In [1]: import numpy as np

In [2]: from numpy import linalg as LA

In [3]: np.set_printoptions(suppress=True, linewidth=200)

In [4]: data = np.loadtxt("out1.csv", delimiter=",")

In [5]: data.round(2)
Out[5]: 
array([[-0.32,  0.28, -0.03,  0.44, -0.33,  0.72],
       [-0.69, -0.32,  0.37,  0.31,  0.41, -0.17],
       [ 0.03, -0.68,  0.03, -0.44,  0.06,  0.58],
       [-0.49,  0.5 , -0.13, -0.67,  0.21,  0.09],
       [-0.29, -0.14,  0.33, -0.25, -0.81, -0.27],
       [ 0.32,  0.3 ,  0.86, -0.11,  0.15,  0.19]])

In [6]: # keeps lengths

In [7]: A2 = data / LA.norm(data, axis=1, keepdims=True)

In [8]: cov = A2 @ A2.T

In [9]: np.degrees(np.arccos(np.clip(cov[5, 4], -1, 1)))
Out[9]: np.float64(90.0)

In [10]: np.round(LA.norm(A2, axis=1), 2)
Out[10]: array([1., 1., 1., 1., 1., 1.])

In [11]: E = np.load("m.npy")

In [12]: E.round(2)
Out[12]: 
array([[-0.91,  0.4 ,  0.08],
       [-0.39, -0.78, -0.49],
       [-0.13, -0.48,  0.87]])

In [13]: f = np.array([-2, 3, 3])

In [14]: A2 = E + np.outer(f, np.eye(3)[1])

In [15]: LA.matrix_rank(LA.inv(A2) - LA.inv(E), tol=1e-8)
Out[15]: np.int64(1)

In [16]: proj = np.triu(np.array([[-1, -5, 8], [-8, -2, -7], [-1, -5, 6]]), 1) + np.eye(3)

In [17]: A2 = proj @ E @ LA.inv(proj)

In [18]: round(LA.det(A2), 2)
Out[18]: np.float64(1.0)

In [19]: A2.round(2) + 0
Out[19]: 
array([[ 0.  ,  0.51, 13.07],
       [ 0.52,  5.15, 25.28],
       [-0.13, -1.13, -5.97]])

In [20]: LA.matrix_rank(A2)
Out[20]: np.int64(3)

In [21]: np.round(np.poly(A2), 2)
Out[21]: array([ 1.  ,  0.82, -0.82, -1.  ])

In [22]: arr = np.vander(np.arange(5) - 2, 4, increasing=True)

In [23]: arr
Out[23]: 
array([[ 1, -2,  4, -8],
       [ 1, -1,  1, -1],
       [ 1,  0,  0,  0],
       [ 1,  1,  1,  1],
       [ 1,  2,  4,  8]])

In [24]: proj = arr @ LA.solve(arr.T @ arr, arr.T)

In [25]: np.allclose(proj @ proj, proj)
Out[25]: True

In [26]: proj.round(2)
Out[26]: 
array([[ 0.99,  0.06, -0.09,  0.06, -0.01],
       [ 0.06,  0.77,  0.34, -0.23,  0.06],
       [-0.09,  0.34,  0.49,  0.34, -0.09],
       [ 0.06, -0.23,  0.34,  0.77,  0.06],
       [-0.01,  0.06, -0.09,  0.06,  0.99]])

In [27]: np.round(proj @ arr[:, 1], 2)
Out[27]: array([-2., -1.,  0.,  1.,  2.])

In [28]: np.round((np.eye(5) - proj) @ arr, 2) + 0
Out[28]: 
array([[0., 0., 0., 0.],
       [0., 0., 0., 0.],
       [0., 0., 0., 0.],
       [0., 0., 0., 0.],
       [0., 0., 0., 0.]])

In [29]: A2 = np.array([[3, 2], [1, 1]])

In [30]: W2 = np.kron(A2, proj)

In [31]: W2.round(2)
Out[31]: 
array([[ 2.96,  0.17, -0.26,  0.17, -0.04,  1.97,  0.11, -0.17,  0.11, -0.03],
       [ 0.17,  2.31,  1.03, -0.69,  0.17,  0.11,  1.54,  0.69, -0.46,  0.11],
       [-0.26,  1.03,  1.46,  1.03, -0.26, -0.17,  0.69,  0.97,  0.69, -0.17],
       [ 0.17, -0.69,  1.03,  2.31,  0.17,  0.11, -0.46,  0.69,  1.54,  0.11],
       [-0.04,  0.17, -0.26,  0.17,  2.96, -0.03,  0.11, -0.17,  0.11,  1.97],
       [ 0.99,  0.06, -0.09,  0.06, -0.01,  0.99,  0.06, -0.09,  0.06, -0.01],
       [ 0.06,  0.77,  0.34, -0.23,  0.06,  0.06,  0.77,  0.34, -0.23,  0.06],
       [-0.09,  0.34,  0.49,  0.34, -0.09, -0.09,  0.34,  0.49,  0.34, -0.09],
       [ 0.06, -0.23,  0.34,  0.77,  0.06,  0.06, -0.23,  0.34,  0.77,  0.06],
       [-0.01,  0.06, -0.09,  0.06,  0.99, -0.01,  0.06, -0.09,  0.06,  0.99]])

In [32]: W2.shape
Out[32]: (10, 10)

In [33]: LA.matrix_rank(W2)
Out[33]: np.int64(8)

In [34]: A2 = arr[0, 0] * arr[1:] - np.outer(arr[1:, 0], arr[0])

In [35]: A2
Out[35]: 
array([[ 0,  1, -3,  7],
       [ 0,  2, -4,  8],
       [ 0,  3, -3,  9],
       [ 0,  4,  0, 16]])

In [36]: LA.matrix_rank(A2), LA.matrix_rank(arr)
Out[36]: (np.int64(3), np.int64(4))

In [37]: np.flatnonzero(~A2.round(6).any(axis=1))
Out[37]: array([], dtype=int64)

In [38]: vec = np.array([-4, -4, 4, 0])

In [39]: rhs = arr @ vec

In [40]: np.round(LA.pinv(arr) @ arr, 2) + 0
Out[40]: 
array([[1., 0., 0., 0.],
       [0., 1., 0., 0.],
       [0., 0., 1., 0.],
       [0., 0., 0., 1.]])

In [41]: np.round(LA.solve(arr.T @ arr, arr.T @ rhs), 2) + 0
Out[41]: array([-4., -4.,  4.,  0.])

In [42]: rng = np.random.default_rng(406164)

In [43]: rhs = rhs + 0.05 * rng.normal(size=5)

In [44]: rhs.round(2)
Out[44]: array([20.08,  4.02, -4.06, -4.01,  3.96])

In [45]: beta, *_ = LA.lstsq(arr, rhs)

In [46]: np.round(LA.norm(rhs - arr @ beta), 2)
Out[46]: np.float64(0.04)

In [47]: [round(float(LA.norm(LA.solve(arr.T @ arr + lam * np.eye(4), arr.T @ rhs))), 2) for lam in (0, 1, 10, 100)]
Out[47]: [6.96, 4.73, 2.45, 0.94]

In [48]: beta.round()
Out[48]: array([-4., -4.,  4., -0.])

In [49]: A2 = arr + rng.integers(-2, 3, (5, 2)) @ rng.integers(-2, 3, (2, 4))

In [50]: A2
Out[50]: 
array([[-3,  0,  2, -6],
       [-1,  0,  0,  0],
       [-3, -2,  2,  2],
       [ 5, -1,  3, -1],
       [-1,  3,  3,  9]])

In [51]: LA.matrix_rank(A2 - arr, tol=1e-8)
Out[51]: np.int64(2)

In [52]: A2 - arr
Out[52]: 
array([[-4,  2, -2,  2],
       [-2,  1, -1,  1],
       [-4, -2,  2,  2],
       [ 4, -2,  2, -2],
       [-2,  1, -1,  1]])

In [53]: K = np.diag(np.array([1, 0, -1, 0])) + 3 * np.eye(4, k=1) + 3 * np.eye(4, k=-1)

In [54]: K
Out[54]: 
array([[ 1.,  3.,  0.,  0.],
       [ 3.,  0.,  3.,  0.],
       [ 0.,  3., -1.,  3.],
       [ 0.,  0.,  3.,  0.]])

In [55]: # symmetric, so the eigenvalues are real

In [56]: ev, vecs = LA.eigh(K)

In [57]: vec = np.array([9, -4, 7, -4])

In [58]: (np.sign(vecs[:, -1].round(6)) == np.sign(vecs[0, -1].round(6))).astype(int)
Out[58]: array([1, 1, 1, 1])

In [59]: np.abs(K).sum(axis=1).max(), round(float(np.abs(ev).max()), 2)
Out[59]: (np.float64(7.0), 5.17)
